$ ipython --no-banner

In [1]: import numpy as np

In [2]: np.set_printoptions(suppress=True, linewidth=120)

In [3]: Q, _ = np.linalg.qr(np.array([[0.1], [0.3], [0.3]]))

In [4]: A = Q @ Q.T

In [5]: A.round(3)
Out[5]: 
array([[0.053, 0.158, 0.158],
       [0.158, 0.474, 0.474],
       [0.158, 0.474, 0.474]])

In [6]: np.abs(np.diag(np.linalg.qr(A)[1])) > 1e-9
Out[6]: array([ True, False, False])

In [7]: print(np.round(A @ np.linalg.pinv(A) @ A, 3))
[[0.053 0.158 0.158]
 [0.158 0.474 0.474]
 [0.158 0.474 0.474]]

In [8]: np.unique(A.round(6), axis=0).shape
Out[8]: (2, 3)

In [9]: left, sig, vt = np.linalg.svd(A)

In [10]: np.argmax(sig[:-1] / (sig[1:] + 1e-6)) + 1
Out[10]: np.int64(1)

In [11]: sig.round(3) + 0
Out[11]: array([1., 0., 0.])

In [12]: Y = left[:, :1] @ np.diag(sig[:1]) @ vt[:1]

In [13]: print(round(np.linalg.norm(A - Y) / np.linalg.norm(A), 3))
0.0

In [14]: np.round(np.abs(A - Y).max(), 3)
Out[14]: np.float64(0.0)

In [15]: [round(float(x), 3) for x in np.linalg.svd(A, compute_uv=False)[:3]]
Out[15]: [1.0, 0.0, 0.0]

In [16]: round(float(np.linalg.norm(A, 2) / np.linalg.norm(A)), 3)
Out[16]: 1.0

In [17]: np.linalg.matrix_rank(A, rtol=0.1)
Out[17]: np.int64(1)

In [18]: left, sig = np.linalg.svd(A)
ValueError: too many values to unpack (expected 2)


In [19]: left, sig, vt = np.linalg.svd(A, full_matrices=False)

In [20]: (sig > 1e-8).sum()
Out[20]: np.int64(1)

In [21]: Y = A / np.linalg.norm(A, axis=1, keepdims=True)

In [22]: gram = Y @ Y.T

In [23]: (gram - 2 * np.eye(3)).round(6).argmax(axis=1)
Out[23]: array([1, 0, 0])

In [24]: gram[1]
Out[24]: array([1., 1., 1.])

In [25]: gram
Out[25]: 
array([[1., 1., 1.],
       [1., 1., 1.],
       [1., 1., 1.]])

In [26]: np.degrees(np.arccos(np.clip(gram[1, 0], -1, 1)))
Out[26]: np.float64(0.0)

In [27]: np.argwhere(np.triu(np.abs(gram) > 0.95, 1))
Out[27]: 
array([[0, 1],
       [0, 2],
       [1, 2]])

In [28]: np.round(np.linalg.norm(Y, axis=1), 3)
Out[28]: array([1., 1., 1.])

In [29]: feats = np.load("x.npy")

In [30]: feats
Out[30]: 
array([[-3.294, -5.095, -3.462, -3.365, -1.403,  4.588, -4.682, -4.924],
       [ 1.982,  2.651,  1.53 ,  1.388,  0.623, -2.34 ,  1.912,  1.789],
       [ 0.036, -0.431,  0.413,  0.493,  0.063, -0.602, -0.129,  0.221],
       [ 2.246,  3.222,  1.949,  2.307,  0.745, -3.699,  3.294,  3.098],
       [-3.964, -5.858, -3.296, -3.714, -2.268,  5.609, -5.889, -6.04 ],
       [ 0.163,  0.816,  0.224,  0.987,  0.292, -0.346,  1.022,  0.505],
       [ 0.128,  0.357,  0.964,  0.497,  0.376, -0.782,  0.62 , -0.125],
       [-1.151, -1.478, -0.68 , -1.027, -0.459,  1.559, -1.71 , -1.211],
       [-0.189, -1.127, -0.539, -0.995, -0.138,  0.58 , -0.306, -0.462],
       [ 1.787,  2.748,  1.909,  1.516,  1.009, -2.822,  2.414,  2.852],
       [-0.956, -1.798, -0.858, -0.895, -0.862,  2.105, -1.457, -1.608],
       [-2.049, -4.115, -2.71 , -2.381, -1.   ,  3.29 , -3.348, -3.878],
       [-1.707, -2.379, -1.429, -1.838, -0.566,  2.443, -2.813, -2.589],
       [-0.975, -1.686, -0.654, -1.186, -0.637,  1.567, -1.477, -1.639],
       [ 1.498,  2.816,  1.462,  2.124,  1.158, -2.676,  2.683,  3.311]])

In [31]: feats.ravel(order="F")
Out[31]: 
array([-3.294,  1.982,  0.036,  2.246, -3.964,  0.163,  0.128, -1.151, -0.189,  1.787, -0.956, -2.049, -1.707, -0.975,
        1.498, -5.095,  2.651, -0.431,  3.222, -5.858,  0.816,  0.357, -1.478, -1.127,  2.748, -1.798, -4.115, -2.379,
       -1.686,  2.816, -3.462,  1.53 ,  0.413,  1.949, -3.296,  0.224,  0.964, -0.68 , -0.539,  1.909, -0.858, -2.71 ,
       -1.429, -0.654,  1.462, -3.365,  1.388,  0.493,  2.307, -3.714,  0.987,  0.497, -1.027, -0.995,  1.516, -0.895,
       -2.381, -1.838, -1.186,  2.124, -1.403,  0.623,  0.063,  0.745, -2.268,  0.292,  0.376, -0.459, -0.138,  1.009,
       -0.862, -1.   , -0.566, -0.637,  1.158,  4.588, -2.34 , -0.602, -3.699,  5.609, -0.346, -0.782,  1.559,  0.58 ,
       -2.822,  2.105,  3.29 ,  2.443,  1.567, -2.676, -4.682,  1.912, -0.129,  3.294, -5.889,  1.022,  0.62 , -1.71 ,
       -0.306,  2.414, -1.457, -3.348, -2.813, -1.477,  2.683, -4.924,  1.789,  0.221,  3.098, -6.04 ,  0.505, -0.125,
       -1.211, -0.462,  2.852, -1.608, -3.878, -2.589, -1.639,  3.311])

In [32]: feats.reshape(15, 9)
ValueError: cannot reshape array of size 120 into shape (15,9)


In [33]: feats.reshape(2, -1)
Out[33]: 
array([[-3.294, -5.095, -3.462, -3.365, -1.403,  4.588, -4.682, -4.924,  1.982,  2.651,  1.53 ,  1.388,  0.623,
        -2.34 ,  1.912,  1.789,  0.036, -0.431,  0.413,  0.493,  0.063, -0.602, -0.129,  0.221,  2.246,  3.222,
         1.949,  2.307,  0.745, -3.699,  3.294,  3.098, -3.964, -5.858, -3.296, -3.714, -2.268,  5.609, -5.889,
        -6.04 ,  0.163,  0.816,  0.224,  0.987,  0.292, -0.346,  1.022,  0.505,  0.128,  0.357,  0.964,  0.497,
         0.376, -0.782,  0.62 , -0.125, -1.151, -1.478, -0.68 , -1.027],
       [-0.459,  1.559, -1.71 , -1.211, -0.189, -1.127, -0.539, -0.995, -0.138,  0.58 , -0.306, -0.462,  1.787,
         2.748,  1.909,  1.516,  1.009, -2.822,  2.414,  2.852, -0.956, -1.798, -0.858, -0.895, -0.862,  2.105,
        -1.457, -1.608, -2.049, -4.115, -2.71 , -2.381, -1.   ,  3.29 , -3.348, -3.878, -1.707, -2.379, -1.429,
        -1.838, -0.566,  2.443, -2.813, -2.589, -0.975, -1.686, -0.654, -1.186, -0.637,  1.567, -1.477, -1.639,
         1.498,  2.816,  1.462,  2.124,  1.158, -2.676,  2.683,  3.311]])

In [34]: t3 = feats.reshape(15, 2, -1)

In [35]: t3[:, 0]
Out[35]: 
array([[-3.294, -5.095, -3.462, -3.365],
       [ 1.982,  2.651,  1.53 ,  1.388],
       [ 0.036, -0.431,  0.413,  0.493],
       [ 2.246,  3.222,  1.949,  2.307],
       [-3.964, -5.858, -3.296, -3.714],
       [ 0.163,  0.816,  0.224,  0.987],
       [ 0.128,  0.357,  0.964,  0.497],
       [-1.151, -1.478, -0.68 , -1.027],
       [-0.189, -1.127, -0.539, -0.995],
       [ 1.787,  2.748,  1.909,  1.516],
       [-0.956, -1.798, -0.858, -0.895],
       [-2.049, -4.115, -2.71 , -2.381],
       [-1.707, -2.379, -1.429, -1.838],
       [-0.975, -1.686, -0.654, -1.186],
       [ 1.498,  2.816,  1.462,  2.124]])

In [36]: print(t3.transpose(1, 0, 2))
[[[-3.294 -5.095 -3.462 -3.365]
  [ 1.982  2.651  1.53   1.388]
  [ 0.036 -0.431  0.413  0.493]
  [ 2.246  3.222  1.949  2.307]
  [-3.964 -5.858 -3.296 -3.714]
  [ 0.163  0.816  0.224  0.987]
  [ 0.128  0.357  0.964  0.497]
  [-1.151 -1.478 -0.68  -1.027]
  [-0.189 -1.127 -0.539 -0.995]
  [ 1.787  2.748  1.909  1.516]
  [-0.956 -1.798 -0.858 -0.895]
  [-2.049 -4.115 -2.71  -2.381]
  [-1.707 -2.379 -1.429 -1.838]
  [-0.975 -1.686 -0.654 -1.186]
  [ 1.498  2.816  1.462  2.124]]

 [[-1.403  4.588 -4.682 -4.924]
  [ 0.623 -2.34   1.912  1.789]
  [ 0.063 -0.602 -0.129  0.221]
  [ 0.745 -3.699  3.294  3.098]
  [-2.268  5.609 -5.889 -6.04 ]
  [ 0.292 -0.346  1.022  0.505]
  [ 0.376 -0.782  0.62  -0.125]
  [-0.459  1.559 -1.71  -1.211]
  [-0.138  0.58  -0.306 -0.462]
  [ 1.009 -2.822  2.414  2.852]
  [-0.862  2.105 -1.457 -1.608]
  [-1.     3.29  -3.348 -3.878]
  [-0.566  2.443 -2.813 -2.589]
  [-0.637  1.567 -1.477 -1.639]
  [ 1.158 -2.676  2.683  3.311]]]
